In [1]: import numpy as np

In [2]: np.set_printoptions(precision=2, suppress=True, linewidth=120)

In [3]: rnd = lambda a: np.round(a, 2) + 0

In [4]: J = np.array([[-62.36, 13.27, 23.53],
   ...:     [-50.31, 8.04, 19.97],
   ...:     [-34.75, 1.77, 14.88],
   ...:     [-24.65, -1.8, 11.12],
   ...:     [-12.71, -4.8, 5.87],
   ...:     [-6.99, -4.93, 2.78],
   ...:     [-3.72, -3.69, 0.8],
   ...:     [-1.68, -1.76, -0.08],
   ...:     [0.18, 0.15, 0.05],
   ...:     [2.4, 1.44, 0.89],
   ...:     [11.8, 1.69, 4.9],
   ...:     [51.97, -11.53, 17.7],
   ...:     [72.13, -20.02, 22.89],
   ...:     [87.99, -27.03, 26.67],
   ...:     [91.92, -28.8, 27.57],
   ...:     [95.57, -30.45, 28.39],
   ...:     [111.25, -37.65, 31.84]])

In [5]: J
Out[5]: 
array([[-62.36,  13.27,  23.53],
       [-50.31,   8.04,  19.97],
       [-34.75,   1.77,  14.88],
       [-24.65,  -1.8 ,  11.12],
       [-12.71,  -4.8 ,   5.87],
       [ -6.99,  -4.93,   2.78],
       [ -3.72,  -3.69,   0.8 ],
       [ -1.68,  -1.76,  -0.08],
       [  0.18,   0.15,   0.05],
       [  2.4 ,   1.44,   0.89],
       [ 11.8 ,   1.69,   4.9 ],
       [ 51.97, -11.53,  17.7 ],
       [ 72.13, -20.02,  22.89],
       [ 87.99, -27.03,  26.67],
       [ 91.92, -28.8 ,  27.57],
       [ 95.57, -30.45,  28.39],
       [111.25, -37.65,  31.84]])

In [6]: # column 0 dominates

In [7]: Z = J[[14, 15]].astype(float)

In [8]: for _ in range(6):
   ...:     lab = np.linalg.norm(J[:, None] - Z, axis=-1).argmin(axis=1)
   ...:     Z = np.array([J[lab == j].mean(axis=0) for j in range(2)])
   ...: 

In [9]: lab
Out[9]: array([0, 0, 0, 0, 0, 0, 0, 0, 0, 0, 0, 1, 1, 1, 1, 1, 1])

In [10]: rnd(Z)
Out[10]: 
array([[-16.62,   0.85,   7.7 ],
       [ 85.14, -25.91,  25.84]])

In [11]: Xs = (J - J.mean(axis=0)) / J.std(axis=0)

In [12]: Xs.std(axis=0)
Out[12]: array([1., 1., 1.])

In [13]: c = np.linalg.lstsq(np.delete(Xs, 1, axis=1), Xs[:, 1])[0]

In [14]: rnd(c)
Out[14]: array([-0.89, -0.13])

In [15]: rnd(1 - np.var(Xs[:, 1] - np.delete(Xs, 1, axis=1) @ c))
Out[15]: np.float64(0.94)

In [16]: arr = np.load("layer18.npy")

In [17]: arr
Out[17]: 
array([[-3.,  0.],
       [ 0., -2.]])

In [18]: # triangular: eigenvalues sit on the diagonal

In [19]: U, sigma, VT = np.linalg.svd(J, full_matrices=False)

In [20]: rnd(sigma)
Out[20]: array([246.5 ,  59.07,  14.47])

In [21]: rnd(np.cumsum(sigma ** 2) / np.sum(sigma ** 2))
Out[21]: array([0.94, 1.  , 1.  ])

In [22]: rnd(np.sqrt((sigma ** 2).sum())), rnd(np.linalg.norm(J))
Out[22]: (np.float64(253.89), np.float64(253.89))

In [23]: np.abs(U[:, 0]).round(6).argmax()
Out[23]: np.int64(16)

In [24]: (sigma > 1e-8).sum()
Out[24]: np.int64(3)

In [25]: rnd(VT @ VT.T)
Out[25]: 
array([[1., 0., 0.],
       [0., 1., 0.],
       [0., 0., 1.]])

In [26]: vals, evecs = np.linalg.eig(arr)

In [27]: rnd(np.sort(np.linalg.eigvals(np.linalg.inv(arr))))
Out[27]: array([-0.5 , -0.33])

In [28]: rnd(np.sort(np.linalg.eigvals(arr.T)))
Out[28]: array([-3., -2.])

In [29]: vals
Out[29]: array([-3., -2.])

In [30]: [round(float(np.linalg.det(arr[:i, :i])), 2) + 0 for i in range(1, 3)]
Out[30]: [-3.0, 6.0]

In [31]: rnd(np.linalg.eigvalsh(arr).min())
Out[31]: np.float64(-3.0)

In [32]: rnd(np.linalg.norm(J[9], 1)), rnd(np.linalg.norm(J[9], np.inf))
Out[32]: (np.float64(4.73), np.float64(2.4))

In [33]: rnd(np.linalg.norm(J, "nuc"))
Out[33]: np.float64(320.04)

In [34]: rnd(np.linalg.norm(J, 1)), rnd(np.linalg.norm(J, np.inf))
Out[34]: (np.float64(722.38), np.float64(180.74))

In [35]: m1 = np.load("w.npy")

In [36]: m1
Out[36]: 
array([[3., 1., 0., 0.],
       [0., 3., 1., 0.],
       [0., 0., 3., 1.],
       [0., 0., 0., 3.]])

In [37]: # triangular: eigenvalues sit on the diagonal

In [38]: def softmax(z):
    ...:     e = np.exp(z - z.max(axis=-1, keepdims=True))
    ...:     return e / e.sum(axis=-1, keepdims=True)
    ...: 

In [39]: rnd(softmax(10 * m1[0]))
Out[39]: array([1., 0., 0., 0.])

In [40]: rnd(softmax(m1).sum(axis=1))
Out[40]: array([1., 1., 1., 1.])

In [41]: scores = m1 @ m1.T / np.sqrt(4)

In [42]: rnd(softmax(scores))
Out[42]: 
array([[0.96, 0.03, 0.01, 0.01],
       [0.03, 0.94, 0.03, 0.01],
       [0.01, 0.03, 0.94, 0.03],
       [0.01, 0.01, 0.05, 0.93]])

In [43]: rnd(np.linalg.matrix_power(m1 - np.diag(np.diag(m1)), 4))
Out[43]: 
array([[0., 0., 0., 0.],
       [0., 0., 0., 0.],
       [0., 0., 0., 0.],
       [0., 0., 0., 0.]])

In [44]: rnd(np.sort(np.linalg.eigvals(m1)))
Out[44]: array([3., 3., 3., 3.])

In [45]: np.prod(np.diag(m1)), rnd(np.linalg.det(m1))
Out[45]: (np.float64(81.0), np.float64(81.0))

In [46]: x0 = np.array([0, 1, 2, 3])

In [47]: np.sign((m1 @ x0).round(6))
Out[47]: array([1., 1., 1., 1.])

In [48]: m1 * x0
Out[48]: 
array([[0., 1., 0., 0.],
       [0., 3., 2., 0.],
       [0., 0., 6., 3.],
       [0., 0., 0., 9.]])

In [49]: m1 @ np.ones(4)
Out[49]: array([4., 4., 4., 3.])

In [50]: np.linalg.norm(m1 @ x0) <= np.linalg.norm(m1, 2) * np.linalg.norm(x0) + 1e-9
Out[50]: np.True_

In [51]: Z = np.sign(np.array([[0, 1, 0, 3], [0, 1, 3, 3], [3, 2, 2, 1], [2, 1, 0, 2]]))

In [52]: M2 = (np.tril(Z, -1) + np.eye(4)) @ (np.triu(Z, 1) + np.eye(4))

In [53]: vals = np.array([0, -2, 1, 0])

In [54]: data = np.rint(M2 * vals @ np.linalg.inv(M2)) + 0

In [55]: data
Out[55]: 
array([[-2., -4.,  2.,  0.],
       [-2., -4.,  3., -1.],
       [-4., -8.,  6., -2.],
       [-4., -8.,  5., -1.]])

In [56]: # rows and columns are dependent

In [57]: M2 = np.array([[3, 1, 2], [2, 1, 2], [2, 1, 3], [2, 0, 1]])

In [58]: np.einsum("ik,kj->ji", data, M2)
Out[58]: 
array([[-10., -10., -20., -20.],
       [ -4.,  -3.,  -6.,  -7.],
       [ -6.,  -4.,  -8., -10.]])

In [59]: np.linalg.matrix_rank(np.vstack([data, M2.T]))
Out[59]: np.int64(4)

In [60]: np.einsum("ik,kj->ij", data, M2)
Out[60]: 
array([[-10.,  -4.,  -6.],
       [-10.,  -3.,  -4.],
       [-20.,  -6.,  -8.],
       [-20.,  -7., -10.]])

In [61]: np.vstack([data, M2.T]).shape
Out[61]: (7, 4)

In [62]: np.einsum("ij->j", data)
Out[62]: array([-12., -24.,  16.,  -4.])

In [63]: np.einsum("ij,ij->i", data, data)
Out[63]: array([ 24.,  30., 120., 106.])

In [64]: np.argsort(-np.linalg.norm(data, axis=0).round(6), kind="stable")[:3]
Out[64]: array([1, 2, 0])

In [65]: [round(float(x), 2) for x in np.linalg.svd(data, compute_uv=False)[:3]]
Out[65]: [16.68, 1.32, 0.0]

In [66]: M = np.load("arr.npy")

In [67]: M
Out[67]: 
array([[ 1,  0,  0],
       [ 2,  1,  0],
       [ 0,  1, -1]])

In [68]: f = np.array([1, 0, 0])

In [69]: M2 = M + np.outer(f, np.eye(3)[2])

In [70]: np.linalg.matrix_rank(M2 - M)
Out[70]: np.int64(1)

In [71]: M2
Out[71]: 
array([[ 1.,  0.,  1.],
       [ 2.,  1.,  0.],
       [ 0.,  1., -1.]])

In [72]: f, g = M2[1], M2[2]

In [73]: f @ g
Out[73]: np.float64(1.0)

In [74]: pr = (f @ g) / (f @ f) * f

In [75]: pr
Out[75]: array([0.4, 0.2, 0. ])

In [76]: np.outer(f, g)
Out[76]: 
array([[ 0.,  2., -2.],
       [ 0.,  1., -1.],
       [ 0.,  0., -0.]])

In [77]: (g - pr) @ f
Out[77]: np.float64(0.0)

In [78]: x0 = np.array([2, -2, 0])

In [79]: rhs = M @ x0

In [80]: rhs
Out[80]: array([ 2,  2, -2])

In [81]: rnd(np.linalg.solve(M, rhs))
Out[81]: array([ 2., -2.,  0.])

In [82]: rnd(np.linalg.solve(M, rhs + M[:, 1]))
Out[82]: array([ 2., -1.,  0.])

In [83]: rnd(np.linalg.solve(M, -1 * rhs))
Out[83]: array([-2.,  2.,  0.])

In [84]: rnd(np.linalg.solve(M.T, M[2]))
Out[84]: array([0., 0., 1.])

In [85]: rnd(np.linalg.solve(M, M[:, 0]))
Out[85]: array([1., 0., 0.])

In [86]: ang = np.radians(120)

In [87]: r_ = np.eye(3)

In [88]: r_[2, 2] = r_[1, 1] = np.cos(ang)

In [89]: r_[2, 1], r_[1, 2] = -np.sin(ang), np.sin(ang)

In [90]: rnd(r_)
Out[90]: 
array([[ 1.  ,  0.  ,  0.  ],
       [ 0.  , -0.5 ,  0.87],
       [ 0.  , -0.87, -0.5 ]])

In [91]: M2 = M @ r_.T

In [92]: np.allclose(np.linalg.norm(M, axis=1), np.linalg.norm(M2, axis=1))
Out[92]: True

In [93]: rnd(np.linalg.det(r_)), rnd(np.trace(r_))
Out[93]: (np.float64(1.0), np.float64(0.0))

In [94]: W0 = np.load("out18.npy")

In [95]: W0
Out[95]: 
array([[2, 1, 0, 0],
       [0, 0, 0, 0],
       [0, 0, 2, 1],
       [0, 0, 0, 0]])

In [96]: W0 @ W0
Out[96]: 
array([[4, 2, 0, 0],
       [0, 0, 0, 0],
       [0, 0, 4, 2],
       [0, 0, 0, 0]])

In [97]: rnd(np.linalg.det(W0))
Out[97]: np.float64(0.0)

In [98]: (np.linalg.matrix_power((W0 != 0) + (W0.T != 0) + np.eye(4), 4) > 0).astype(int)
Out[98]: 
array([[1, 1, 0, 0],
       [1, 1, 0, 0],
       [0, 0, 1, 1],
       [0, 0, 1, 1]])

In [99]: U, sigma, VT = np.linalg.svd(W0)

In [100]: np.argmax(sigma[:-1] / (sigma[1:] + 1e-6)) + 1
Out[100]: np.int64(2)

In [101]: M2 = U[:, :2] @ np.diag(sigma[:2]) @ VT[:2]

In [102]: np.abs(W0 - M2).max()
Out[102]: np.float64(0.0)

In [103]: np.linalg.matrix_rank(W0, rtol=0.05)
Out[103]: np.int64(2)

In [104]: rnd(np.linalg.norm(W0 - M2) / np.linalg.norm(W0))
Out[104]: np.float64(0.0)

In [105]: rnd(np.linalg.norm(W0 - M2, 2)), sigma[2]
Out[105]: (np.float64(0.0), np.float64(0.0))

In [106]: mat = np.load("a.npy")

In [107]: mat
Out[107]: 
array([[ 8.58,  3.53, -1.42],
       [-1.94,  5.5 , -4.21],
       [ 8.16,  4.94,  0.64],
       [-0.76,  2.41, -5.69],
       [-0.22,  4.39, -5.63],
       [ 8.8 ,  4.26,  0.58],
       [-0.24,  3.34, -8.16],
       [10.32,  4.09,  2.41],
       [ 7.56,  4.57,  3.45],
       [-0.02,  4.31, -5.88],
       [ 8.59,  7.03,  0.44],
       [-0.43,  4.08, -6.53],
       [ 0.92,  3.52, -5.91],
       [-1.06,  2.72, -6.19],
       [-0.66,  2.31, -5.02],
       [ 7.71,  4.45,  0.23],
       [ 9.02,  2.75,  2.22],
       [10.07,  3.01,  1.24]])

In [108]: Z = mat[[14, 16]].astype(float)

In [109]: for _ in range(4):
     ...:     lab = np.linalg.norm(mat[:, None] - Z, axis=-1).argmin(axis=1)
     ...:     Z = np.array([mat[lab == j].mean(axis=0) for j in range(2)])
     ...: 

In [110]: lab
Out[110]: array([1, 0, 1, 0, 0, 1, 0, 1, 1, 0, 1, 0, 0, 0, 0, 1, 1, 1])

In [111]: np.bincount(lab)
Out[111]: array([9, 9])

In [112]: rnd(Z)
Out[112]: 
array([[-0.49,  3.62, -5.91],
       [ 8.76,  4.29,  1.09]])

In [113]: rnd(Z[1] - Z[0])
Out[113]: array([9.25, 0.67, 7.  ])

In [114]: np.abs(Z[1] - Z[0]).argmax()
Out[114]: np.int64(0)

In [115]: x0 = np.array([2, -1, 0])

In [116]: h1 = np.maximum(Z @ x0, 0)

In [117]: rnd(Z.T @ h1)
Out[117]: array([115.77,  56.75,  14.38])

In [118]: rnd(np.maximum(Z @ x0, 0) - np.maximum(-Z @ x0, 0))
Out[118]: array([-4.6 , 13.22])

In [119]: rnd(h1)
Out[119]: array([ 0.  , 13.22])

In [120]: rnd(np.tanh(Z @ x0))
Out[120]: array([-1.,  1.])

In [121]: rnd(Z * (h1 > 1e-9)[:, None])
Out[121]: 
array([[0.  , 0.  , 0.  ],
       [8.76, 4.29, 1.09]])

In [122]: Xs = mat - mat.mean(axis=0)

In [123]: U, sigma, VT = np.linalg.svd(Xs, full_matrices=False)

In [124]: rnd(np.abs(VT[-1]))
Out[124]: array([0.39, 0.73, 0.57])

In [125]: np.linalg.matrix_rank(Xs)
Out[125]: np.int64(3)

In [126]: np.abs(U[:, 0]).argmax()
Out[126]: np.int64(7)

In [127]: rnd(sigma ** 2 / (sigma ** 2).sum())
Out[127]: array([0.93, 0.04, 0.03])

In [128]: lab = mat[:, 1] > np.median(mat[:, 1])

In [129]: f = mat[lab].mean(axis=0) - mat[~lab].mean(axis=0)

In [130]: ((mat - mat.mean(axis=0)) @ f > 0).astype(int)
Out[130]: array([1, 0, 1, 0, 0, 1, 0, 1, 1, 0, 1, 0, 0, 0, 0, 1, 1, 1])

In [131]: F = np.load("x.npy")

In [132]: F
Out[132]: 
array([[-1.,  0.,  0.],
       [ 0.,  2.,  1.],
       [ 0.,  1.,  1.]])

In [133]: # splits into 2 blocks

In [134]: f = np.array([-5, 0, -4])

In [135]: M2 = F + np.outer(f, np.eye(3)[0])

In [136]: rnd(np.linalg.det(M2) / np.linalg.det(F)), rnd(1 + np.linalg.solve(F, f)[0])
Out[136]: (np.float64(6.0), np.float64(6.0))

In [137]: M2
Out[137]: 
array([[-6.,  0.,  0.],
       [ 0.,  2.,  1.],
       [-4.,  1.,  1.]])

In [138]: vals, evecs = np.linalg.eig(M2)

In [139]: rnd(np.sort(np.linalg.eigvals(M2.T)))
Out[139]: array([-6.  ,  0.38,  2.62])

In [140]: rnd(M2 @ evecs[:, 0] - vals[0] * evecs[:, 0])
Out[140]: array([0., 0., 0.])
